>>> import numpy as np
>>> np.set_printoptions(precision=2, suppress=True, linewidth=200, sign=" ")
>>> def rd(a):
...     return np.round(a, 2) + 0
... 
>>> E = np.load("arr.npy")
>>> rd(E)
array([[-0.41, -0.71,  0.58],
       [-0.41, -0.42, -0.81],
       [ 0.82, -0.57, -0.12]])
>>> # keeps lengths
>>> W = np.array([[-2, 8, -1], [-8, 3, 2], [-7, -6, 7]])
>>> b = np.array([0, -2, 1])
>>> act = np.maximum(E @ W + b, 0)
>>> rd((act > 0).mean(axis=0))
array([ 1.  ,  0.33,  0.33])
>>> (act > 0).astype(int)
array([[ 1,  0,  1],
       [ 1,  0,  0],
       [ 1,  1,  0]])
>>> np.linalg.matrix_rank(act)
np.int64(3)
>>> cent = np.array([[0, 0], [0, 2], [1, 1]])
>>> W @ cent
array([[-1, 15],
       [ 2,  8],
       [ 7, -5]])
>>> (act @ cent).round(6).argmax(axis=1)
array([ 0,  0,  1])
>>> x = np.array([-1, 3, 0])
>>> rd(np.linalg.det(E))
np.float64(1.0)
>>> rng = np.random.default_rng(446)
>>> data = rng.normal(size=(25, 3))
>>> data = 10 * data / np.linalg.norm(data, axis=1, keepdims=True)
>>> rd(data)
array([[ 6.86, -4.82,  5.45],
       [-4.14,  7.46, -5.21],
       [-9.41,  3.03, -1.52],
       [-8.83, -1.22,  4.53],
       [-6.69, -5.71, -4.76],
       [ 8.08, -2.62, -5.27],
       [ 3.25,  0.61, -9.44],
       [-7.61, -2.46, -6.  ],
       [ 5.14, -8.44,  1.55],
       [-1.84, -7.73, -6.08],
       [ 7.79,  6.23,  0.78],
       [-7.91, -2.41, -5.63],
       [ 6.  ,  3.68,  7.11],
       [ 7.45,  6.05, -2.8 ],
       [-5.22, -7.13, -4.67],
       [-1.95, -7.93,  5.78],
       [-7.57, -1.57,  6.35],
       [ 3.32, -9.43,  0.06],
       [-1.1 ,  9.04,  4.13],
       [-5.04,  6.95, -5.12],
       [-1.2 , -8.49, -5.14],
       [-7.12,  6.32, -3.06],
       [ 5.54, -6.08, -5.69],
       [ 1.43,  7.51,  6.45],
       [ 9.48,  2.21,  2.3 ]])
>>> G = np.cov(data, rowvar=False)
>>> rd(G)
array([[ 39.55,   0.23,   5.47],
       [  0.23,  37.29,   4.57],
       [  5.47,   4.57,  25.51]])
>>> rd(data.std(axis=0))
array([ 6.16,  5.98,  4.95])
>>> rd(np.polyfit(data[:, 0], data[:, 2], 1))
array([ 0.14, -0.97])
>>> rd(np.kron(np.eye(2, dtype=int), G))
array([[ 39.55,   0.23,   5.47,   0.  ,   0.  ,   0.  ],
       [  0.23,  37.29,   4.57,   0.  ,   0.  ,   0.  ],
       [  5.47,   4.57,  25.51,   0.  ,   0.  ,   0.  ],
       [  0.  ,   0.  ,   0.  ,  39.55,   0.23,   5.47],
       [  0.  ,   0.  ,   0.  ,   0.23,  37.29,   4.57],
       [  0.  ,   0.  ,   0.  ,   5.47,   4.57,  25.51]])
>>> rd(np.linalg.det(G.T))
np.float64(35691.95)
>>> rd(np.linalg.eigvals(G).sum().real)
np.float64(102.36)
>>> W = np.array([[1, 2, 0, -2, 0, 2], [1, 0, 0, -2, 2, 2], [0, 0, 1, -1, 2, -2]])
>>> b = np.array([3, 2, 5, 1, 5, 0])
>>> act = np.maximum(data @ W + b, 0)
>>> (act > 0).astype(int)
array([[ 1,  1,  1,  0,  1,  0],
       [ 1,  0,  0,  0,  1,  1],
       [ 0,  0,  1,  1,  1,  0],
       [ 0,  0,  1,  1,  1,  0],
       [ 0,  0,  1,  1,  0,  0],
       [ 1,  1,  0,  0,  0,  1],
       [ 1,  1,  0,  1,  0,  1],
       [ 0,  0,  0,  1,  0,  0],
       [ 0,  1,  1,  1,  0,  0],
       [ 0,  0,  0,  1,  0,  0],
       [ 1,  1,  1,  0,  1,  1],
       [ 0,  0,  0,  1,  0,  0],
       [ 1,  1,  1,  0,  1,  1],
       [ 1,  1,  1,  0,  1,  1],
       [ 0,  0,  1,  1,  0,  0],
       [ 0,  0,  1,  1,  1,  0],
       [ 0,  0,  1,  1,  1,  0],
       [ 0,  1,  1,  1,  0,  0],
       [ 1,  0,  1,  0,  1,  1],
       [ 1,  0,  0,  1,  1,  1],
       [ 0,  0,  0,  1,  0,  0],
       [ 1,  0,  1,  1,  1,  1],
       [ 1,  1,  0,  1,  0,  1],
       [ 1,  1,  1,  0,  1,  1],
       [ 1,  1,  1,  0,  1,  1]])
>>> cent = np.array([[6, 3], [-9, -5], [9, 4], [-4, 4], [-9, 5], [-1, -8]])
>>> (act @ cent).round(6).argmax(axis=1)
array([ 1,  0,  1,  1,  1,  0,  0,  1,  1,  1,  1,  1,  1,  0,  1,  1,  1,  1,  1,  1,  1,  1,  1,  1,  1])
>>> O, evecs = np.linalg.qr(data[:, :1])[0], np.linalg.qr(data[:, 1:])[0]
>>> s = np.linalg.svd(O.T @ evecs, compute_uv=False)
>>> rd(np.linalg.norm(O @ O.T - evecs @ evecs.T, 2))
np.float64(1.0)
>>> dist = np.linalg.norm(data[:, None] - data[None], axis=-1)
>>> (dist + 1e9 * np.eye(25)).round(6).argmin(axis=1)
array([  8,  19,  21,  16,  14,  22,   5,  11,  17,  20,  13,   7,  23,  10,   4,  17,   3,   8,  23,   1,   9,  19,   5,  18,  10])
>>> dist[24].round(6).argsort(kind="stable")[:4]
array([ 24,  10,  12,  13])
>>> dist.shape
(25, 25)
>>> np.flatnonzero(dist[24] < dist.mean() / 2)
array([ 10,  12,  24])
>>> arr = np.load("a.npy")
>>> arr
array([[ 0,  0,  0,  0],
       [ 0,  0,  1,  0],
       [ 0,  1,  0,  1],
       [ 0,  0,  1,  0]])
>>> # symmetric
>>> Uu, s, vt = np.linalg.svd(arr)
>>> np.argmax(s[:-1] / (s[1:] + 1e-6)) + 1
np.int64(2)
>>> rd(s)
array([ 1.41,  1.41,  0.  ,  0.  ])
>>> Y = Uu[:, :2] @ np.diag(s[:2]) @ vt[:2]
>>> np.linalg.matrix_rank(arr, rtol=0.05)
np.int64(2)
>>> Y
array([[ 0.,  0.,  0.,  0.],
       [ 0.,  0.,  1.,  0.],
       [ 0.,  1.,  0.,  1.],
       [ 0.,  0.,  1.,  0.]])
>>> np.abs(arr - Y).max()
np.float64(0.0)
>>> np.linalg.matrix_rank(Y)
np.int64(2)
>>> rd(np.linalg.norm(arr - Y) / np.linalg.norm(arr))
np.float64(0.0)
>>> vals, evecs = np.linalg.eigvalsh(arr)
Traceback (most recent call last):
  File "<python-input-54>", line 1, in <module>
    vals, evecs = np.linalg.eigvalsh(arr)
    ^^^^^^^^^^^
ValueError: too many values to unpack (expected 2)
>>> vals, evecs = np.linalg.eigh(arr)
>>> (vals > 1e-8).sum(), (vals < -1e-8).sum()
(np.int64(1), np.int64(1))
>>> rd(evecs @ np.diag(vals) @ evecs.T)
array([[ 0.,  0.,  0.,  0.],
       [ 0.,  0.,  1.,  0.],
       [ 0.,  1.,  0.,  1.],
       [ 0.,  0.,  1.,  0.]])
>>> rd(vals)
array([-1.41,  0.  ,  0.  ,  1.41])
>>> np.unique(vals.round(6) + 0, return_counts=True)[1]
array([ 1,  2,  1])
>>> rd(evecs.T @ evecs)
array([[ 1.,  0.,  0.,  0.],
       [ 0.,  1.,  0.,  0.],
       [ 0.,  0.,  1.,  0.],
       [ 0.,  0.,  0.,  1.]])
>>> rd(np.trace(np.linalg.pinv(arr) @ arr))
np.float64(2.0)
>>> np.unique(arr.round(6), axis=0).shape
(3, 4)
>>> np.linalg.lstsq(arr[:-1].T, arr[-1])[2]
np.int32(2)
>>> rd(arr @ np.linalg.pinv(arr) @ arr)
array([[ 0.,  0.,  0.,  0.],
       [ 0.,  0.,  1.,  0.],
       [ 0.,  1.,  0.,  1.],
       [ 0.,  0.,  1.,  0.]])
>>> try:
...     np.linalg.inv(arr)
... except np.linalg.LinAlgError as e:
...     print(repr(e))
... 
LinAlgError('Singular matrix')
>>> rd(np.sort(np.abs(np.linalg.eigvals(arr))))
array([ 0.  ,  0.  ,  1.41,  1.41])
>>> arr.inv()
Traceback (most recent call last):
  File "<python-input-67>", line 1, in <module>
    arr.inv()
    ^^^^^^^
AttributeError: 'numpy.ndarray' object has no attribute 'inv'
>>> (arr + arr.T) / 2
array([[ 0.,  0.,  0.,  0.],
       [ 0.,  0.,  1.,  0.],
       [ 0.,  1.,  0.,  1.],
       [ 0.,  0.,  1.,  0.]])
>>> rd(np.linalg.det(arr))
np.float64(0.0)
>>> np.allclose(arr @ arr.T, arr.T @ arr)
True
>>> rd(np.abs(np.linalg.eigvals(arr)).max())
np.float64(1.41)
>>> [round(float(x), 2) for x in np.linalg.svd(arr, compute_uv=False)[:3]]
[1.41, 1.41, 0.0]
>>> np.linalg.matrix_rank(arr, rtol=0.1)
np.int64(2)
>>> np.linalg.cond(arr) > 100
np.True_
>>> M = np.diag(5 * np.array([9, 0, 4])) + np.array([[1, -2, -1], [-2, 2, 0], [0, 2, -2]])
>>> M
array([[46, -2, -1],
       [-2,  2,  0],
       [ 0,  2, 18]])
>>> O, Rm = np.linalg.qr(E)
>>> rd(O @ Rm)
array([[-0.41, -0.71,  0.58],
       [-0.41, -0.42, -0.81],
       [ 0.82, -0.57, -0.12]])
>>> rd(Rm)
array([[ 1.,  0.,  0.],
       [ 0.,  1.,  0.],
       [ 0.,  0.,  1.]])
>>> np.allclose(Rm.T @ Rm, E.T @ E)
True
>>> rd(O)
array([[-0.41, -0.71,  0.58],
       [-0.41, -0.42, -0.81],
       [ 0.82, -0.57, -0.12]])
>>> rd(np.linalg.norm(arr))
np.float64(2.0)
>>> arr[:, 4]
Traceback (most recent call last):
  File "<python-input-83>", line 1, in <module>
    arr[:, 4]
    ~~~^^^^^^
IndexError: index 4 is out of bounds for axis 1 with size 4
>>> np.diff(arr, axis=0)
array([[ 0,  0,  1,  0],
       [ 0,  1, -1,  1],
       [ 0, -1,  1, -1]])
>>> arr.sum(axis=0)
array([ 0,  1,  2,  1])
>>> np.abs(arr).max()
np.int64(1)
>>> arr - arr[0]
array([[ 0,  0,  0,  0],
       [ 0,  0,  1,  0],
       [ 0,  1,  0,  1],
       [ 0,  0,  1,  0]])
>>> K = np.array([[6.0, 2.0, 2.0], [-4.0, 0.0, -2.0], [-8.0, -4.0, -2.0]])
>>> K
array([[ 6.,  2.,  2.],
       [-4.,  0., -2.],
       [-8., -4., -2.]])
>>> np.argwhere(np.triu(arr))
array([[ 1,  2],
       [ 2,  3]])
>>> arr @ arr
array([[ 0,  0,  0,  0],
       [ 0,  1,  0,  1],
       [ 0,  0,  2,  0],
       [ 0,  1,  0,  1]])
>>> low = np.diag(arr.sum(axis=1)) - arr
>>> low
array([[ 0,  0,  0,  0],
       [ 0,  1, -1,  0],
       [ 0, -1,  2, -1],
       [ 0,  0, -1,  1]])
>>> (np.linalg.eigvalsh(low) < 1e-8).sum()
np.int64(2)
>>> round(np.linalg.det(low[1:, 1:]))
0
>>> rd(np.linalg.eigvalsh(low))
array([ 0.,  0.,  1.,  3.])
>>> W = np.array([[0, 1, 2], [1, 1, 2], [0, 0, 2]])
>>> b = np.array([2, 3, 0])
>>> act = np.maximum(K @ W + b, 0)
>>> (act > 0).astype(int)
array([[ 1,  1,  1],
       [ 1,  0,  0],
       [ 0,  0,  0]])
>>> rd((act > 0).mean(axis=0))
array([ 0.67,  0.33,  0.33])
>>> cent = np.array([[1, 2, 2], [2, 1, 1], [3, 3, 2]])
>>> (act @ cent).round(6).argmax(axis=1)
array([ 0,  1,  0])
>>> act @ cent
array([[ 86.,  79.,  59.],
       [  2.,   4.,   4.],
       [  0.,   0.,   0.]])
>>> Uu, s, vt = np.linalg.svd(K)
>>> evecs = vt[:(s > 1e-8).sum()]
>>> x = K[0] + 2 * K[2] + rng.integers(2) * np.eye(3)[2]
>>> x
array([-10.,  -6.,  -1.])
>>> rd(np.diag(evecs.T @ evecs))
array([ 0.83,  0.83,  0.33])
>>> np.linalg.matrix_rank(np.vstack([K, x]))
np.int64(3)
>>> rd(evecs.T @ evecs)
array([[ 0.83,  0.17,  0.33],
       [ 0.17,  0.83, -0.33],
       [ 0.33, -0.33,  0.33]])
>>> m1 = np.loadtxt("case18.csv", delimiter=",")
>>> m1
array([[  6.,   8.,   5.,   3.],
       [  8.,  12.,   8.,   6.],
       [  5.,   8.,   6.,   4.],
       [  3.,   6.,   4.,   5.]])
>>> # rows and columns are dependent
>>> x = np.array([0, 2, 0])
>>> h = np.maximum(K @ x, 0)
>>> K.T @ h
array([ 24.,   8.,   8.])
>>> h
array([ 4.,  0.,  0.])
>>> rd(np.linalg.eigvals(m1).sum().real)
np.float64(29.0)
>>> rd(np.linalg.det(m1[::-1]))
np.float64(0.0)
>>> rd(np.linalg.det(m1.T))
np.float64(0.0)
>>> F = np.load("x.npy")
>>> rd(F)
array([[ 0.4 ,  0.28,  0.4 ],
       [ 0.28,  0.2 ,  0.28],
       [ 0.4 ,  0.28,  0.4 ]])
>>> vals, evecs = np.linalg.eigh(F)
>>> x = np.array([0, 0, -1])
>>> rd(evecs * np.abs(vals) @ evecs.T)
array([[ 0.4 ,  0.28,  0.4 ],
       [ 0.28,  0.2 ,  0.28],
       [ 0.4 ,  0.28,  0.4 ]])
>>> rd(evecs * np.maximum(vals, 0) @ evecs.T)
array([[ 0.4 ,  0.28,  0.4 ],
       [ 0.28,  0.2 ,  0.28],
       [ 0.4 ,  0.28,  0.4 ]])
>>> rd(np.abs(F).sum(axis=1).max()), np.abs(vals).max()
(np.float64(1.08), np.float64(1.0))
>>> z = rng.permutation(3)
>>> z
array([ 0,  2,  1])
>>> Y = F[z][:, z]
>>> rd(np.sort(np.abs(np.linalg.eigvals(Y))))
array([ 0.,  0.,  1.])
>>> rd(np.linalg.det(Y)), rd(np.linalg.det(F[z]))
(np.float64(0.0), np.float64(0.0))
>>> rd(Y)
array([[ 0.4 ,  0.4 ,  0.28],
       [ 0.4 ,  0.4 ,  0.28],
       [ 0.28,  0.28,  0.2 ]])
>>> rd(np.linalg.det(F.T))
np.float64(0.0)
>>> np.einsum("ii->", F)
np.float64(1.0)
>>> rd(np.linalg.eigvals(F).sum().real)
np.float64(1.0)
>>> np.einsum("ij,ji->", F, F)
np.float64(1.0)
>>> u, r1 = F[0], F[1]
>>> rd(u @ r1)
np.float64(0.28)
>>> p = (u @ r1) / (u @ u) * u
>>> rd(np.outer(u, r1))
array([[ 0.11,  0.08,  0.11],
       [ 0.08,  0.06,  0.08],
       [ 0.11,  0.08,  0.11]])
>>> rd(p)
array([ 0.28,  0.2 ,  0.28])
>>> rd(np.linalg.norm(u + r1) ** 2 + np.linalg.norm(u - r1) ** 2)
np.float64(1.2)
>>> Y = np.array([[0, -4, -5], [-4, -1, -5]])
>>> cent = np.kron(Y, F)
>>> rd(cent)
array([[ 0.  ,  0.  ,  0.  , -1.59, -1.14, -1.59, -1.99, -1.42, -1.99],
       [ 0.  ,  0.  ,  0.  , -1.14, -0.81, -1.14, -1.42, -1.02, -1.42],
       [ 0.  ,  0.  ,  0.  , -1.59, -1.14, -1.59, -1.99, -1.42, -1.99],
       [-1.59, -1.14, -1.59, -0.4 , -0.28, -0.4 , -1.99, -1.42, -1.99],
       [-1.14, -0.81, -1.14, -0.28, -0.2 , -0.28, -1.42, -1.02, -1.42],
       [-1.59, -1.14, -1.59, -0.4 , -0.28, -0.4 , -1.99, -1.42, -1.99]])
>>> cent.shape
(6, 9)
>>> rd(np.linalg.norm(cent, 2)), rd(np.linalg.norm(Y, 2) * np.linalg.norm(F, 2))
(np.float64(8.4), np.float64(8.4))
>>> mat = np.array([[1, 4, -2],
...     [-4, -3, -9],
...     [-5, -3, -18],
...     [3, -11, -16],
...     [-5, -19, -12],
...     [4, -17, -11],
...     [7, -19, -14],
...     [8, -25, -11],
...     [7, -33, -15],
...     [6, -38, -18],
...     [-2, -45, -18],
...     [-7, -41, -11],
...     [-2, -40, -14],
...     [4, -48, -22]])
>>> G = np.cov(mat, rowvar=False)
>>> rd(np.corrcoef(mat[:, 0], mat[:, 1])[0, 1])
np.float64(-0.12)
>>> np.median(mat, axis=0)
array([  2., -22., -14.])
>>> rd(G)
array([[ 26.69, -10.76,  -3.8 ],
       [-10.76, 290.29,  49.98],
       [ -3.8 ,  49.98,  24.25]])
>>> np.argwhere(np.triu(np.abs(np.corrcoef(mat.T)) > 0.8, 1))
array([], shape=(0, 2), dtype=int64)
